$ python3 -q
>>> import numpy as np
>>> np.set_printoptions(suppress=True, linewidth=200)
>>> K = np.load("layer1.npy")
>>> K
array([[-1.,  0., -2., -2., -2.,  0., -2., -2.,  0.,  0.],
       [ 0., -1.,  0.,  0.,  0.,  0.,  0.,  0., -2.,  0.],
       [-2.,  0., -1., -2., -2.,  0., -2., -2.,  0.,  0.],
       [-2.,  0., -2., -1., -2.,  0., -2., -2.,  0.,  0.],
       [-2.,  0., -2., -2., -1.,  0., -2., -2.,  0.,  0.],
       [ 0.,  0.,  0.,  0.,  0., -1.,  0.,  0.,  0., -2.],
       [-2.,  0., -2., -2., -2.,  0., -1., -2.,  0.,  0.],
       [-2.,  0., -2., -2., -2.,  0., -2., -1.,  0.,  0.],
       [ 0., -2.,  0.,  0.,  0.,  0.,  0.,  0., -1.,  0.],
       [ 0.,  0.,  0.,  0.,  0., -2.,  0.,  0.,  0., -1.]])
>>> vec = np.array([0, 0, 3, 1, 1, 2, 3, 2, 2, 2])
>>> K @ vec
array([-20.,  -4., -17., -19., -19.,  -6., -17., -18.,  -2.,  -6.])
>>> K * vec
array([[-0.,  0., -6., -2., -2.,  0., -6., -4.,  0.,  0.],
       [ 0., -0.,  0.,  0.,  0.,  0.,  0.,  0., -4.,  0.],
       [-0.,  0., -3., -2., -2.,  0., -6., -4.,  0.,  0.],
       [-0.,  0., -6., -1., -2.,  0., -6., -4.,  0.,  0.],
       [-0.,  0., -6., -2., -1.,  0., -6., -4.,  0.,  0.],
       [ 0.,  0.,  0.,  0.,  0., -2.,  0.,  0.,  0., -4.],
       [-0.,  0., -6., -2., -2.,  0., -3., -4.,  0.,  0.],
       [-0.,  0., -6., -2., -2.,  0., -6., -2.,  0.,  0.],
       [ 0., -0.,  0.,  0.,  0.,  0.,  0.,  0., -2.,  0.],
       [ 0.,  0.,  0.,  0.,  0., -4.,  0.,  0.,  0., -2.]])
>>> np.sign((K @ vec).round(6))
array([-1., -1., -1., -1., -1., -1., -1., -1., -1., -1.])
>>> (K * vec).sum(axis=1)
array([-20.,  -4., -17., -19., -19.,  -6., -17., -18.,  -2.,  -6.])
>>> K @ np.ones(10)
array([-11.,  -3., -11., -11., -11.,  -3., -11., -11.,  -3.,  -3.])
>>> vals, V = np.linalg.eigh(K)
>>> vec = np.array([2, -3, 2, -4, -4, 2, 4, 0, -4, -4])
>>> np.abs(K).sum(axis=1).max(), np.abs(vals).max()
(np.float64(11.0), np.float64(11.0))
>>> np.round(V * np.abs(vals) @ V.T, 2) + 0
array([[2.67, 0.  , 1.67, 1.67, 1.67, 0.  , 1.67, 1.67, 0.  , 0.  ],
       [0.  , 2.  , 0.  , 0.  , 0.  , 0.  , 0.  , 0.  , 1.  , 0.  ],
       [1.67, 0.  , 2.67, 1.67, 1.67, 0.  , 1.67, 1.67, 0.  , 0.  ],
       [1.67, 0.  , 1.67, 2.67, 1.67, 0.  , 1.67, 1.67, 0.  , 0.  ],
       [1.67, 0.  , 1.67, 1.67, 2.67, 0.  , 1.67, 1.67, 0.  , 0.  ],
       [0.  , 0.  , 0.  , 0.  , 0.  , 2.  , 0.  , 0.  , 0.  , 1.  ],
       [1.67, 0.  , 1.67, 1.67, 1.67, 0.  , 2.67, 1.67, 0.  , 0.  ],
       [1.67, 0.  , 1.67, 1.67, 1.67, 0.  , 1.67, 2.67, 0.  , 0.  ],
       [0.  , 1.  , 0.  , 0.  , 0.  , 0.  , 0.  , 0.  , 2.  , 0.  ],
       [0.  , 0.  , 0.  , 0.  , 0.  , 1.  , 0.  , 0.  , 0.  , 2.  ]])
>>> np.round(np.linalg.eigvalsh(K[1:, 1:]), 2)
array([-9., -3., -3.,  1.,  1.,  1.,  1.,  1.,  1.])
>>> q, V = np.linalg.qr(K[:, :9])[0], np.linalg.qr(K[:, 9:])[0]
>>> sv = np.linalg.svd(q.T @ V, compute_uv=False)
>>> np.round(np.degrees(np.arccos(sv.clip(0, 1))), 2)
array([36.87])
>>> round(float(np.linalg.norm(q @ q.T - V @ V.T, 2)), 2)
1.0
>>> (sv > 0.9).sum()
np.int64(0)
>>> sv.round(2)
array([0.8])
>>> rng = np.random.default_rng(465046)
>>> labels = rng.permutation(10)
>>> A2 = K[:, labels] * rng.choice([-1, 1], 10)
>>> A2
array([[ 1., -2., -0.,  2., -2.,  0.,  2.,  2., -0., -0.],
       [-0.,  0., -0., -0.,  0., -2., -0., -0.,  1., -0.],
       [ 2., -2., -0.,  1., -2.,  0.,  2.,  2., -0., -0.],
       [ 2., -2., -0.,  2., -2.,  0.,  1.,  2., -0., -0.],
       [ 2., -2., -0.,  2., -1.,  0.,  2.,  2., -0., -0.],
       [-0.,  0.,  2., -0.,  0.,  0., -0., -0., -0.,  1.],
       [ 2., -2., -0.,  2., -2.,  0.,  2.,  1., -0., -0.],
       [ 2., -1., -0.,  2., -2.,  0.,  2.,  2., -0., -0.],
       [-0.,  0., -0., -0.,  0., -1., -0., -0.,  2., -0.],
       [-0.,  0.,  1., -0.,  0.,  0., -0., -0., -0.,  2.]])
>>> left, _, vt = np.linalg.svd(K.T @ A2)
>>> np.round(left @ vt, 2) + 0
array([[-1.,  0.,  0.,  0.,  0.,  0.,  0.,  0.,  0.,  0.],
       [ 0.,  0.,  0.,  0.,  0.,  0.,  0.,  0., -1.,  0.],
       [ 0.,  0.,  0., -1.,  0.,  0.,  0.,  0.,  0.,  0.],
       [ 0.,  0.,  0.,  0.,  0.,  0., -1.,  0.,  0.,  0.],
       [ 0.,  0.,  0.,  0.,  1.,  0.,  0.,  0.,  0.,  0.],
       [ 0.,  0.,  0.,  0.,  0.,  0.,  0.,  0.,  0., -1.],
       [ 0.,  0.,  0.,  0.,  0.,  0.,  0., -1.,  0.,  0.],
       [ 0.,  1.,  0.,  0.,  0.,  0.,  0.,  0.,  0.,  0.],
       [ 0.,  0.,  0.,  0.,  0.,  1.,  0.,  0.,  0.,  0.],
       [ 0.,  0., -1.,  0.,  0.,  0.,  0.,  0.,  0.,  0.]])
>>> np.round(np.linalg.lstsq(K, A2)[0], 2) + 0
array([[-1.,  0.,  0.,  0.,  0.,  0.,  0.,  0.,  0.,  0.],
       [ 0.,  0.,  0.,  0.,  0.,  0.,  0.,  0., -1.,  0.],
       [ 0.,  0.,  0., -1.,  0.,  0.,  0.,  0.,  0.,  0.],
       [ 0.,  0.,  0.,  0.,  0.,  0., -1.,  0.,  0.,  0.],
       [ 0.,  0.,  0.,  0.,  1.,  0.,  0.,  0.,  0.,  0.],
       [ 0.,  0.,  0.,  0.,  0.,  0.,  0.,  0.,  0., -1.],
       [ 0.,  0.,  0.,  0.,  0.,  0.,  0., -1.,  0.,  0.],
       [ 0.,  1.,  0.,  0.,  0.,  0.,  0.,  0.,  0.,  0.],
       [ 0.,  0.,  0.,  0.,  0.,  1.,  0.,  0.,  0.,  0.],
       [ 0.,  0., -1.,  0.,  0.,  0.,  0.,  0.,  0.,  0.]])
